$ python -q
>>> import numpy as np
>>> from numpy import linalg as LA
>>> np.set_printoptions(suppress=True, linewidth=120)
>>> rd = lambda a: np.round(a, 3) + 0
>>> W0 = np.array([[1, 0, 0, 2, 9, 0, 0],
...     [0, 0, 2, 0, -1, 4, 0],
...     [0, -3, 0, -2, -3, 0, 0]])
>>> W0
array([[ 1,  0,  0,  2,  9,  0,  0],
       [ 0,  0,  2,  0, -1,  4,  0],
       [ 0, -3,  0, -2, -3,  0,  0]])
>>> W = np.array([[2, 0], [2, 2], [0, 0], [2, 2], [2, 0], [2, 1], [1, 2]])
>>> coef = np.array([0, 3])
>>> H = np.maximum(W0 @ W + coef, 0)
>>> H
array([[24,  7],
       [ 6,  7],
       [ 0,  0]])
>>> rd((H > 0).mean(axis=0))
array([0.667, 0.667])
>>> W2 = np.array([[8, 3, 8], [8, 1, 0]])
>>> W @ W2
array([[16,  6, 16],
       [32,  8, 16],
       [ 0,  0,  0],
       [32,  8, 16],
       [16,  6, 16],
       [24,  7, 16],
       [24,  5,  8]])
>>> A2 = W0[0, 0] * W0[1:] - np.outer(W0[1:, 0], W0[0])
>>> A2
array([[ 0,  0,  2,  0, -1,  4,  0],
       [ 0, -3,  0, -2, -3,  0,  0]])
>>> LA.matrix_rank(A2), LA.matrix_rank(W0)
(np.int64(2), np.int64(3))
>>> A2 = np.array([[0, -4], [4, -5], [0, 3], [-1, 0], [2, -5], [-3, -4], [-4, -4]])
>>> A2.T @ W0.T
array([[ 16, -14, -16],
       [-49,  -5,  30]])
>>> np.einsum("ij->j", W0)
array([ 1, -3,  2,  0,  5,  4,  0])
>>> W0 @ A2
array([[ 16, -49],
       [-14,  -5],
       [-16,  30]])
>>> LA.matrix_rank(W0 @ A2)
np.int64(2)
>>> cov = W0.T @ W0
>>> np.diag(cov)
array([ 1,  9,  4,  8, 91, 16,  0])
>>> np.allclose(cov, cov.T)
True
>>> def softmax(z):
...     e = np.exp(z - z.max(axis=-1, keepdims=True))
...     return e / e.sum(axis=-1, keepdims=True)
... 
>>> rd(softmax(10 * W0[1]))
array([0., 0., 0., 0., 0., 1., 0.])
>>> rd(softmax(W0[1] + 5))
array([0.015, 0.015, 0.111, 0.015, 0.006, 0.823, 0.015])
>>> rd(softmax(W0[1]))
array([0.015, 0.015, 0.111, 0.015, 0.006, 0.823, 0.015])
>>> att = W0 @ W0.T / np.sqrt(7)
>>> rd(softmax(att + np.triu(np.full(att.shape, -np.inf), 1)))
array([[1.   , 0.   , 0.   ],
       [0.   , 1.   , 0.   ],
       [0.   , 0.001, 0.999]])
>>> rd(softmax(att)[1] @ W0)
array([ 0.   , -0.003,  1.998, -0.002, -1.002,  3.996,  0.   ])
>>> E = np.load("test18.npy")
>>> E
array([[4, 7, 1, 7, 3],
       [6, 8, 2, 4, 3],
       [7, 0, 7, 2, 0],
       [3, 6, 2, 1, 0],
       [1, 5, 9, 4, 1]])
>>> U, sv, vt = LA.svd(E, full_matrices=False)
>>> rd(sv)
array([19.995,  9.014,  5.735,  3.733,  1.063])
>>> rd(np.sqrt((sv ** 2).sum())), rd(LA.norm(E))
(np.float64(23.0), np.float64(23.0))
>>> rd(sv / sv[0])
array([1.   , 0.451, 0.287, 0.187, 0.053])
>>> O, r_ = LA.qr(E)
>>> rd(O @ r_)
array([[4., 7., 1., 7., 3.],
       [6., 8., 2., 4., 3.],
       [7., 0., 7., 2., 0.],
       [3., 6., 2., 1., 0.],
       [1., 5., 9., 4., 1.]])
>>> O.shape, r_.shape
((5, 5), (5, 5))
>>> np.allclose(r_.T @ r_, E.T @ E)
True
>>> rd(np.abs(np.diag(r_)))
array([10.536,  9.258,  8.97 ,  4.029,  1.163])
>>> x = np.array([2, 1, -1, 1, 0])
>>> target = E @ x
>>> target
array([21, 22,  9, 11,  2])
>>> rd(LA.solve(E, 2 * target))
array([ 4.,  2., -2.,  2.,  0.])
>>> np.trace(E)
np.int64(21)
>>> np.allclose(E, E.T)
False
>>> (E + E.T) / 2
array([[4. , 6.5, 4. , 5. , 2. ],
       [6.5, 8. , 1. , 5. , 4. ],
       [4. , 1. , 7. , 2. , 4.5],
       [5. , 5. , 2. , 1. , 2. ],
       [2. , 4. , 4.5, 2. , 1. ]])
>>> E @ E
array([[ 89, 141,  66,  77,  36],
       [101, 145,  71,  94,  45],
       [ 83,  61,  60,  65,  21],
       [ 65,  75,  31,  50,  27],
       [110,  76,  91,  53,  19]])
>>> LA.matrix_power(E, 4)
array([[36605, 45531, 25508, 30155, 13698],
       [40587, 50067, 28230, 33107, 15045],
       [25063, 30679, 17335, 20388,  9147],
       [22153, 27733, 15482, 18001,  8229],
       [30554, 37500, 21488, 25186, 11083]])
>>> (E - E.T) / 2
array([[ 0. ,  0.5, -3. ,  2. ,  1. ],
       [-0.5,  0. ,  1. , -1. , -1. ],
       [ 3. , -1. ,  0. ,  0. , -4.5],
       [-2. ,  1. ,  0. ,  0. , -2. ],
       [-1. ,  1. ,  4.5,  2. ,  0. ]])
>>> f = np.array([0, 1, 0, 3, 3])
>>> g = np.array([1, 1, 2, -1, 0])
>>> M = f[:, None] + g[None, :]
>>> M
array([[ 1,  1,  2, -1,  0],
       [ 2,  2,  3,  0,  1],
       [ 1,  1,  2, -1,  0],
       [ 4,  4,  5,  2,  3],
       [ 4,  4,  5,  2,  3]])
>>> # column 1 repeats column 0
>>> rng = np.random.default_rng(744)
>>> labels = rng.permutation(5)
>>> labels
array([2, 4, 1, 3, 0])
>>> A2 = M[labels][:, labels]
>>> np.trace(A2)
np.int64(10)
>>> A2
array([[ 2,  0,  1, -1,  1],
       [ 5,  3,  4,  2,  4],
       [ 3,  1,  2,  0,  2],
       [ 5,  3,  4,  2,  4],
       [ 2,  0,  1, -1,  1]])
>>> np.allclose(A2, M)
False
>>> rd(LA.det(A2)), rd(LA.det(M[labels]))
(np.float64(0.0), np.float64(0.0))
>>> rd(np.sort(np.abs(LA.eigvals(A2))))
array([0.   , 0.   , 0.   , 5.568, 5.568])
>>> U, sv, vt = LA.svd(M)
>>> rd(sv)
array([12.835,  2.694,  0.   ,  0.   ,  0.   ])
>>> A2 = U[:, :2] @ np.diag(sv[:2]) @ vt[:2]
>>> rd(A2)
array([[ 1.,  1.,  2., -1.,  0.],
       [ 2.,  2.,  3.,  0.,  1.],
       [ 1.,  1.,  2., -1.,  0.],
       [ 4.,  4.,  5.,  2.,  3.],
       [ 4.,  4.,  5.,  2.,  3.]])
>>> LA.matrix_rank(A2)
np.int64(2)
>>> P = np.triu(np.array([[0, 3, 5, 0, 0],
...     [4, 5, 2, 3, 5],
...     [1, 0, 2, 4, 2],
...     [0, 4, 1, 3, 5],
...     [5, 4, 4, 2, 4]]), 1) + np.eye(5)
>>> A2 = P @ M @ LA.inv(P)
>>> rd(LA.det(A2))
np.float64(0.0)
>>> K = np.load("case7.npy")
>>> K
array([[ 1,  0,  0,  0,  0],
       [-7,  1,  0,  0,  0],
       [-4, -3,  1,  0,  0],
       [-5, -2, -8,  1,  0],
       [-4,  6, -9, -7,  1]])
>>> # triangular: eigenvalues sit on the diagonal
>>> f, g = K[4], K[3]
>>> f @ g
np.int64(73)
>>> f @ f
np.int64(183)
>>> p = (f @ g) / (f @ f) * f
>>> rd(LA.norm(f + g) ** 2 + LA.norm(f - g) ** 2)
np.float64(554.0)
>>> rd(g - p)
array([-3.404, -4.393, -4.41 ,  3.792, -0.399])
>>> P = np.triu(np.array([[2, 0, 0, 0, 0],
...     [0, 1, 1, 1, 3],
...     [0, 3, 3, 3, 0],
...     [2, 2, 1, 2, 3],
...     [1, 2, 2, 2, 2]]), 1) + np.eye(5)
>>> A2 = P @ K @ LA.inv(P)
>>> LA.matrix_rank(A2)
np.int64(5)
>>> f = np.array([5, 4])
>>> np.array([np.convolve(row, f, "same") for row in W0])
array([[  5,   4,   0,  10,  53,  36,   0],
       [  0,   0,  10,   8,  -5,  16,  16],
       [  0, -15, -12, -10, -23, -12,   0]])
>>> np.convolve(W0[2], f)
array([  0, -15, -12, -10, -23, -12,   0,   0])
>>> f = np.array([2, 0, 1, 1])
>>> F = f[np.abs(np.subtract.outer(np.arange(4), np.arange(4)))]
>>> F
array([[2, 0, 1, 1],
       [0, 2, 0, 1],
       [1, 0, 2, 0],
       [1, 1, 0, 2]])
>>> # symmetric
>>> (F + F.T) / 2
array([[2., 0., 1., 1.],
       [0., 2., 0., 1.],
       [1., 0., 2., 0.],
       [1., 1., 0., 2.]])
>>> rd(np.abs(LA.eigvals(F)).max())
np.float64(3.618)
>>> x = np.ones(4)
>>> for _ in range(3):
...     x = F @ x
...     x /= LA.norm(x)
...     print(round(x @ F @ x, 3))
... 
3.6
3.615
3.618
>>> rd(LA.eigvalsh(F)[-1])
np.float64(3.618)
>>> w, evecs = LA.eigh(F)
>>> rd(np.abs(evecs[:, -1]))
array([0.602, 0.372, 0.372, 0.602])
>>> rd(evecs @ np.diag(w) @ evecs.T)
array([[2., 0., 1., 1.],
       [0., 2., 0., 1.],
       [1., 0., 2., 0.],
       [1., 1., 0., 2.]])
>>> rd(evecs.T @ evecs)
array([[1., 0., 0., 0.],
       [0., 1., 0., 0.],
       [0., 0., 1., 0.],
       [0., 0., 0., 1.]])
>>> rd(LA.svd(F, compute_uv=False))
array([3.618, 2.618, 1.382, 0.382])
>>> rd(LA.eigvalsh(F + -3 * np.eye(4)))
array([-2.618, -1.618, -0.382,  0.618])
>>> w.sum(), np.trace(F)
(np.float64(8.0), np.int64(8))
>>> np.unique(w.round(6) + 0, return_counts=True)[1]
array([1, 1, 1, 1])
